% ipython --no-banner

In [1]: import numpy as np

In [2]: import numpy.linalg as la

In [3]: np.set_printoptions(suppress=True, linewidth=200)

In [4]: A = np.loadtxt("layer8.csv", delimiter=",")

In [5]: A
Out[5]: 
array([[  2.,   2.,  10., -14.,  -3.],
       [  2.,   2.,   0.,   5.,  -5.],
       [ 10.,   0.,  -4.,   2.,   0.],
       [-14.,   5.,   2., -16.,   1.],
       [ -3.,  -5.,   0.,   1.,  -8.]])

In [6]: vec = np.array([-2, 1, -3, 1, 2])

In [7]: print(A @ np.eye(5)[4])
[-3. -5.  0.  1. -8.]

In [8]: (A @ vec).argmax()
Out[8]: np.int64(3)

In [9]: print(np.einsum("ij,j->i", A, vec))
[-52.  -7.  -6.  13. -14.]

In [10]: K = np.loadtxt("test9.csv", delimiter=",")

In [11]: K
Out[11]: 
array([[0., 0., 0., 2.],
       [1., 2., 3., 0.],
       [5., 4., 3., 1.],
       [0., 0., 0., 3.]])

In [12]: left, sigma, Vt = la.svd(K)

In [13]: print(sigma.round(2) + 0)
[7.84 3.61 1.87 0.  ]

In [14]: print(np.argmax(sigma[:-1] / (sigma[1:] + 1e-6)) + 1)
3

In [15]: Y = left[:, :3] @ np.diag(sigma[:3]) @ Vt[:3]

In [16]: print(la.matrix_rank(K, rtol=0.05))
3

In [17]: np.round(np.abs(K - Y).max(), 2)
Out[17]: np.float64(0.0)

In [18]: np.round(la.norm(K - Y) / la.norm(K), 2)
Out[18]: np.float64(0.0)

In [19]: Y.round(2) + 0
Out[19]: 
array([[0., 0., 0., 2.],
       [1., 2., 3., 0.],
       [5., 4., 3., 1.],
       [0., 0., 0., 3.]])

In [20]: round(la.norm(K - Y, 2), 2), round(sigma[3], 2)
Out[20]: (np.float64(0.0), np.float64(0.0))

In [21]: rng = np.random.default_rng(121652)

In [22]: z = rng.permutation(4)

In [23]: print(z)
[0 2 3 1]

In [24]: Y = K[z][:, z]

In [25]: print(np.diag(Y))
[0. 3. 3. 2.]

In [26]: np.allclose(Y, K)
Out[26]: False

In [27]: np.round(np.sort(np.abs(la.eigvals(Y))), 2)
Out[27]: array([0., 1., 3., 6.])

In [28]: Y
Out[28]: 
array([[0., 0., 2., 0.],
       [5., 3., 1., 4.],
       [0., 0., 3., 0.],
       [1., 3., 0., 2.]])

In [29]: data = np.load("case14.npy")

In [30]: data
Out[30]: 
array([[ -8,   1,  -7],
       [ -4,  -3,   8],
       [-12,  -2,   1],
       [  0,   0,   0],
       [ -4,  -3,   8],
       [  4,   9,   6],
       [  0,   0,   0],
       [  0,   0,   0],
       [  0,   0,   0],
       [  0,   0,   0],
       [  0,   0,   0],
       [  0,   0,   0],
       [ -4,  -3,   8],
       [  0,   0,   0],
       [  4,   9,   6],
       [ -4,  10,  -1],
       [ -4,  -3,   8],
       [  0,   0,   0],
       [  0,   6,  14],
       [  0,   0,   0],
       [ -8,   7,   7],
       [  0,   0,   0],
       [  0,   0,   0],
       [  0,   0,   0],
       [ -8,   1,  -7]])

In [31]: z = rng.permutation(3)

In [32]: Y = data[:, z] * rng.choice([-1, 1], 3)

In [33]: Y
Out[33]: 
array([[  8,   7,   1],
       [  4,  -8,  -3],
       [ 12,  -1,  -2],
       [  0,   0,   0],
       [  4,  -8,  -3],
       [ -4,  -6,   9],
       [  0,   0,   0],
       [  0,   0,   0],
       [  0,   0,   0],
       [  0,   0,   0],
       [  0,   0,   0],
       [  0,   0,   0],
       [  4,  -8,  -3],
       [  0,   0,   0],
       [ -4,  -6,   9],
       [  4,   1,  10],
       [  4,  -8,  -3],
       [  0,   0,   0],
       [  0, -14,   6],
       [  0,   0,   0],
       [  8,  -7,   7],
       [  0,   0,   0],
       [  0,   0,   0],
       [  0,   0,   0],
       [  8,   7,   1]])

In [34]: left, _, Vt = la.svd(data.T @ Y)

In [35]: np.round(la.lstsq(data, Y)[0], 2) + 0
Out[35]: 
array([[-1.,  0.,  0.],
       [ 0.,  0.,  1.],
       [ 0., -1.,  0.]])

In [36]: z
Out[36]: array([0, 2, 1])

In [37]: np.round(left @ Vt, 2) + 0
Out[37]: 
array([[-1.,  0.,  0.],
       [ 0.,  0.,  1.],
       [ 0., -1.,  0.]])

In [38]: np.round(la.norm(data, axis=1), 2)
Out[38]: array([10.68,  9.43, 12.21,  0.  ,  9.43, 11.53,  0.  ,  0.  ,  0.  ,  0.  ,  0.  ,  0.  ,  9.43,  0.  , 11.53, 10.82,  9.43,  0.  , 15.23,  0.  , 12.73,  0.  ,  0.  ,  0.  , 10.68])

In [39]: round(la.norm(data, 2), 2)
Out[39]: np.float64(26.79)

In [40]: round(la.norm(data[22] - data[16]), 2)
Out[40]: np.float64(9.43)

In [41]: np.round(la.norm(data, axis=0), 2)
Out[41]: array([21.17, 19.72, 25.94])

In [42]: Y = np.c_[data[:, :2] @ np.array([[-1, -5], [2, -4]]), np.array([1, -2, 0, 3, 0, -2, 2, -1, 3, -3, 3, -3, 0, -3, 1, 0, 2, 1, 2, -3, 1, 2, 2, -1, -3])]

In [43]: Y
Out[43]: 
array([[ 10,  36,   1],
       [ -2,  32,  -2],
       [  8,  68,   0],
       [  0,   0,   3],
       [ -2,  32,   0],
       [ 14, -56,  -2],
       [  0,   0,   2],
       [  0,   0,  -1],
       [  0,   0,   3],
       [  0,   0,  -3],
       [  0,   0,   3],
       [  0,   0,  -3],
       [ -2,  32,   0],
       [  0,   0,  -3],
       [ 14, -56,   1],
       [ 24, -20,   0],
       [ -2,  32,   2],
       [  0,   0,   1],
       [ 12, -24,   2],
       [  0,   0,  -3],
       [ 22,  12,   1],
       [  0,   0,   2],
       [  0,   0,   2],
       [  0,   0,  -1],
       [ 10,  36,  -3]])

In [44]: np.round(la.lstsq(data, Y[:, 0])[0], 2) + 0
Out[44]: array([-1.,  2.,  0.])

In [45]: print(la.matrix_rank(Y))
3

In [46]: print(np.round(la.norm(la.qr(data)[0].T @ Y, axis=0) ** 2 / ((Y ** 2).sum(axis=0) + 1e-12), 2))
[1.   1.   0.03]

In [47]: m1 = np.loadtxt("out4.csv", delimiter=",")

In [48]: print(m1)
[[ 0. -5.  0.]
 [ 0.  0.  0.]
 [ 0. -2. -2.]
 [ 1.  3.  0.]
 [ 0.  0.  0.]
 [-4.  0.  0.]
 [ 0.  1.  0.]]

In [49]: proj = m1 @ la.solve(m1.T @ m1, m1.T)

In [50]: np.round(la.eigvalsh(proj), 2) + 0
Out[50]: array([0., 0., 0., 0., 1., 1., 1.])

In [51]: print(round(float(np.trace(proj)), 2))
3.0

In [52]: np.allclose(proj @ proj, proj)
Out[52]: True

In [53]: vec = np.array([3, 3, 0])

In [54]: rhs = m1 @ vec

In [55]: print(np.round(la.pinv(m1) @ m1, 2) + 0)
[[1. 0. 0.]
 [0. 1. 0.]
 [0. 0. 1.]]

In [56]: print(rhs)
[-15.   0.  -6.  12.   0. -12.   3.]

In [57]: np.round(la.lstsq(m1, rhs)[0], 2) + 0
Out[57]: array([3., 3., 0.])

In [58]: rhs = rhs + 0.05 * rng.normal(size=7)

In [59]: rhs.round(2)
Out[59]: array([-15.03,   0.05,  -6.  ,  12.  ,   0.02, -11.99,   3.  ])

In [60]: beta, *_ = la.lstsq(m1, rhs)

In [61]: print(beta.round())
[ 3.  3. -0.]

In [62]: print(np.round(m1.T @ (rhs - m1 @ beta), 2) + 0)
[0. 0. 0.]

In [63]: round(float(la.norm(rhs - m1 @ beta)), 2)
Out[63]: 0.06

In [64]: M = np.array([[0.5, -0.4, 0.9],
    ...:     [1.3, -0.9, -1.1],
    ...:     [0.7, -1.8, 0.1],
    ...:     [-1.1, 0.9, -0.2],
    ...:     [0.4, 0.7, -0.3],
    ...:     [0.3, -0.4, 0.3],
    ...:     [0.2, -0.6, 1.3],
    ...:     [0.48, -0.38, 0.93]])

In [65]: M
Out[65]: 
array([[ 0.5 , -0.4 ,  0.9 ],
       [ 1.3 , -0.9 , -1.1 ],
       [ 0.7 , -1.8 ,  0.1 ],
       [-1.1 ,  0.9 , -0.2 ],
       [ 0.4 ,  0.7 , -0.3 ],
       [ 0.3 , -0.4 ,  0.3 ],
       [ 0.2 , -0.6 ,  1.3 ],
       [ 0.48, -0.38,  0.93]])

In [66]: W = np.array([[5, 0, 5, 5], [4, 4, 1, 1], [2, 4, 3, 0]])

In [67]: beta = np.array([-2, -1, 3, 1])

In [68]: H = np.maximum(M @ W + beta, 0)

In [69]: (H > 0).astype(int)
Out[69]: 
array([[1, 1, 1, 1],
       [0, 0, 1, 1],
       [0, 0, 1, 1],
       [0, 1, 0, 0],
       [1, 1, 1, 1],
       [0, 0, 1, 1],
       [0, 1, 1, 1],
       [1, 1, 1, 1]])

In [70]: W2 = np.array([[1, -2, -3], [3, -3, -1], [-2, 3, 2], [-2, 1, 0]])

In [71]: (H @ W2).round(6).argmax(axis=1)
Out[71]: array([1, 1, 1, 0, 1, 1, 1, 1])
